$ ipython --no-banner

In [1]: import numpy as np

In [2]: from numpy import linalg as LA

In [3]: np.set_printoptions(precision=2, suppress=True, linewidth=160)

In [4]: rng = np.random.default_rng(78)

In [5]: J = np.triu(rng.random((4, 4)) < 0.6, 1).astype(int)

In [6]: J = J + J.T

In [7]: print(J)
[[0 0 1 0]
 [0 0 1 1]
 [1 1 0 1]
 [0 1 1 0]]

In [8]: ev, V = LA.eig(J)

In [9]: print(np.sort(LA.eigvals(J.T)))
[-1.48 -1.    0.31  2.17]

In [10]: print(np.round(J @ V[:, 0] - ev[0] * V[:, 0], 2) + 0)
[0. 0. 0. 0.]

In [11]: print(np.round(np.prod(ev), 2))
1.0

In [12]: print(np.sort(LA.eigvals(LA.inv(J))))
[-1.   -0.68  0.46  3.21]

In [13]: print([round(float(LA.det(J[:i, :i])), 2) + 0 for i in range(1, 5)])
[0.0, 0.0, 0.0, 1.0]

In [14]: print(np.all(LA.eigvalsh(J) > 0))
False

In [15]: print(round(LA.eigvalsh(J).min(), 2))
-1.48

In [16]: data = np.load("sample4.npy")

In [17]: print(data)
[[ -3.22   6.3   -4.17]
 [ -2.64   5.5   -4.02]
 [ -2.28   4.98  -3.88]
 [ -1.84   4.32  -3.65]
 [ -1.48   3.76  -3.41]
 [ -1.46   3.74  -3.4 ]
 [ -1.41   3.66  -3.36]
 [ -1.26   3.43  -3.24]
 [ -1.17   3.27  -3.16]
 [ -0.45   2.02  -2.32]
 [ -0.27   1.65  -2.01]
 [ -0.16   1.42  -1.8 ]
 [  0.08   0.74  -1.08]
 [  0.12   0.45  -0.72]
 [  0.12   0.35  -0.58]
 [ -0.29  -0.12   0.32]
 [ -0.3   -0.12   0.32]
 [ -1.74   0.31   0.04]
 [ -2.75   0.85  -0.76]
 [ -3.02   1.01  -1.02]
 [ -4.77   2.14  -3.1 ]
 [ -5.16   2.41  -3.63]
 [ -5.98   2.98  -4.84]
 [ -6.84   3.61  -6.22]
 [ -9.21   5.39 -10.45]
 [ -9.46   5.58 -10.94]]

In [18]: hat = data @ LA.solve(data.T @ data, data.T)

In [19]: print(np.allclose(hat @ hat, hat))
True

In [20]: print(LA.matrix_rank(np.eye(26) - hat))
23

In [21]: print(hat @ data[:, 0])
[-3.22 -2.64 -2.28 -1.84 -1.48 -1.46 -1.41 -1.26 -1.17 -0.45 -0.27 -0.16  0.08  0.12  0.12 -0.29 -0.3  -1.74 -2.75 -3.02 -4.77 -5.16 -5.98 -6.84 -9.21 -9.46]

In [22]: print(np.round(LA.eigvalsh(hat), 2) + 0)
[0. 0. 0. 0. 0. 0. 0. 0. 0. 0. 0. 0. 0. 0. 0. 0. 0. 0. 0. 0. 0. 0. 0. 1. 1. 1.]

In [23]: ev, V = LA.eigh(J)

In [24]: print(LA.eigvalsh(J + -1 * np.eye(4)))
[-2.48 -2.   -0.69  1.17]

In [25]: print(ev)
[-1.48 -1.    0.31  2.17]

In [26]: print(np.round(V.T @ V, 2) + 0)
[[1. 0. 0. 0.]
 [0. 1. 0. 0.]
 [0. 0. 1. 0.]
 [0. 0. 0. 1.]]

In [27]: X = np.array([[-2, -2, 0, 0, 0, 0],
    ...:     [2, -2, 0, 0, 0, 0],
    ...:     [1, 2, 0, 0, 0, 0],
    ...:     [0, 0, -2, -2, 0, 0],
    ...:     [0, 0, 2, -2, 0, 0],
    ...:     [0, 0, 1, 2, 0, 0],
    ...:     [0, 0, 0, 0, -2, -2],
    ...:     [0, 0, 0, 0, 2, -2],
    ...:     [0, 0, 0, 0, 1, 2]])

In [28]: hat = X @ LA.solve(X.T @ X, X.T)

In [29]: print(hat)
[[ 0.65 -0.12 -0.46  0.    0.    0.    0.    0.    0.  ]
 [-0.12  0.96 -0.15  0.    0.    0.    0.    0.    0.  ]
 [-0.46 -0.15  0.38  0.    0.    0.    0.    0.    0.  ]
 [ 0.    0.    0.    0.65 -0.12 -0.46  0.    0.    0.  ]
 [ 0.    0.    0.   -0.12  0.96 -0.15  0.    0.    0.  ]
 [ 0.    0.    0.   -0.46 -0.15  0.38  0.    0.    0.  ]
 [ 0.    0.    0.    0.    0.    0.    0.65 -0.12 -0.46]
 [ 0.    0.    0.    0.    0.    0.   -0.12  0.96 -0.15]
 [ 0.    0.    0.    0.    0.    0.   -0.46 -0.15  0.38]]

In [30]: print(np.trace(hat))
6.0

In [31]: print(np.diag(hat))
[0.65 0.96 0.38 0.65 0.96 0.38 0.65 0.96 0.38]

In [32]: print(np.allclose(hat @ hat, hat))
True

In [33]: M = np.load("w.npy")

In [34]: print(M)
[[-3 -2 -1]
 [ 0  1  2]]

In [35]: x0 = np.array([2, -3, -3])

In [36]: a = np.maximum(M @ x0, 0)

In [37]: print(M * (a > 1e-9)[:, None])
[[-3 -2 -1]
 [ 0  0  0]]

In [38]: print(np.flatnonzero(a > 1e-9))
[0]

In [39]: print(np.maximum(M @ (3 * x0), 0))
[9 0]

In [40]: print(np.maximum(M @ x0, 0) - np.maximum(-M @ x0, 0))
[ 3 -9]

In [41]: print(a)
[3 0]

In [42]: A2 = J + rng.integers(-2, 3, (4, 3)) @ rng.integers(-2, 3, (3, 4))

In [43]: print(A2)
[[-10  -2   3   0]
 [ -2  -2   7   1]
 [ -7  -1   0   1]
 [  0  -3   3   0]]

In [44]: print(LA.matrix_rank(A2 - J, tol=1e-8))
3

In [45]: x0 = np.array([-2, -1, 0, 1])

In [46]: target = A2 @ x0

In [47]: print(target)
[22  7 16  3]

In [48]: print(np.round(LA.solve(A2, A2[:, 0]), 2) + 0)
[1. 0. 0. 0.]

In [49]: print(np.round(LA.solve(A2.T, A2[0]), 2) + 0)
[1. 0. 0. 0.]

In [50]: print(np.round(LA.solve(A2, -2 * target), 2) + 0)
[ 4.  2.  0. -2.]

In [51]: print(np.round(LA.solve(A2, target), 2) + 0)
[-2. -1.  0.  1.]

In [52]: A2 = M + rng.integers(-2, 3, (2, 1)) @ rng.integers(-2, 3, (1, 3))

In [53]: print(A2)
[[-3 -2 -1]
 [-2 -1  1]]

In [54]: print(np.abs(A2 - M).sum(axis=1))
[0 5]

In [55]: print(LA.svd(A2 - M, compute_uv=False))
[3. 0.]

In [56]: W0 = np.array([[4, 0, 4, 0, 4, 0],
    ...:     [6, 4, 6, 4, 6, 4],
    ...:     [-2, 8, -2, 8, -2, 8],
    ...:     [4, 0, 4, 0, 4, 0],
    ...:     [6, 4, 6, 4, 6, 4],
    ...:     [-2, 8, -2, 8, -2, 8]])

In [57]: print(np.round(W0 @ LA.pinv(W0) @ W0, 2) + 0)
[[ 4.  0.  4.  0.  4.  0.]
 [ 6.  4.  6.  4.  6.  4.]
 [-2.  8. -2.  8. -2.  8.]
 [ 4.  0.  4.  0.  4.  0.]
 [ 6.  4.  6.  4.  6.  4.]
 [-2.  8. -2.  8. -2.  8.]]

In [58]: print(np.abs(np.diag(LA.qr(W0)[1])) > 1e-9)
[ True  True False False False False]

In [59]: print(np.unique(W0.round(6), axis=0).shape)
(3, 6)

In [60]: print(np.allclose(W0[:-1].T @ LA.lstsq(W0[:-1].T, W0[-1])[0], W0[-1]))
True

In [61]: F = np.load("out18.npy")

In [62]: print(F)
[[-1  1  0  1]
 [-1  3  1  0]
 [-1  3  1  0]]

In [63]: print(np.unique(F.round(6), axis=0).shape)
(2, 4)

In [64]: print(np.allclose(F[:-1].T @ LA.lstsq(F[:-1].T, F[-1])[0], F[-1]))
True

In [65]: print(round(float(np.trace(LA.pinv(F) @ F)), 2))
2.0

In [66]: print(LA.norm(F, axis=0))
[1.73 4.36 1.41 1.  ]

In [67]: print(round(float(LA.norm(F[1], 1)), 2), np.round(LA.norm(F[1], np.inf), 2))
5.0 3.0

In [68]: print(round(float(LA.norm(F, "nuc")), 2))
6.05

In [69]: print(round(float(LA.norm(F) ** 2 / LA.norm(F, 2) ** 2), 2))
1.06

In [70]: print(round(LA.norm(F[1] - F[0]), 2))
2.45

In [71]: print(LA.norm(F, axis=1).argmax())
1

In [72]: print(F[1] @ F[0])
4

In [73]: A2 = F + rng.integers(-2, 3, (3, 2)) @ rng.integers(-2, 3, (2, 4))

In [74]: print(A2)
[[-3  5  0 -3]
 [-2  3 -1 -1]
 [-2  7  3 -3]]

In [75]: print(np.round(LA.svd(A2 - F, compute_uv=False), 2) + 0)
[7.97 2.92 0.  ]

In [76]: print(A2 - F)
[[-2  4  0 -4]
 [-1  0 -2 -1]
 [-1  4  2 -3]]

In [77]: print(LA.matrix_rank(A2 - F, tol=1e-8))
2

In [78]: T = np.stack([A2, -3 * A2, A2[::-1]])

In [79]: print(LA.norm(T, axis=(1, 2)))
[11.36 34.07 11.36]

In [80]: print(T.sum(axis=0))
[[ 4 -3  3  3]
 [ 2 -3  1  1]
 [ 1 -9 -6  3]]

In [81]: print(LA.matrix_rank(T))
[3 3 3]

In [82]: print(np.einsum("bij,cij->bc", T, T))
[[ 129 -387  115]
 [-387 1161 -345]
 [ 115 -345  129]]

In [83]: A = np.array([[0, 1], [1, 0]])

In [84]: print(A)
[[0 1]
 [1 0]]

In [85]: print(LA.matrix_power(A, 2))
[[1 0]
 [0 1]]

In [86]: print((A - A.T) / 2)
[[0. 0.]
 [0. 0.]]

In [87]: print(np.trace(A))
0

In [88]: print(round(float(LA.det(A)), 2))
-1.0

In [89]: print(np.allclose(A @ A.T, A.T @ A))
True

In [90]: print(np.allclose(A, A.T))
True

In [91]: print(np.sort(np.abs(LA.eigvals(A))))
[1. 1.]
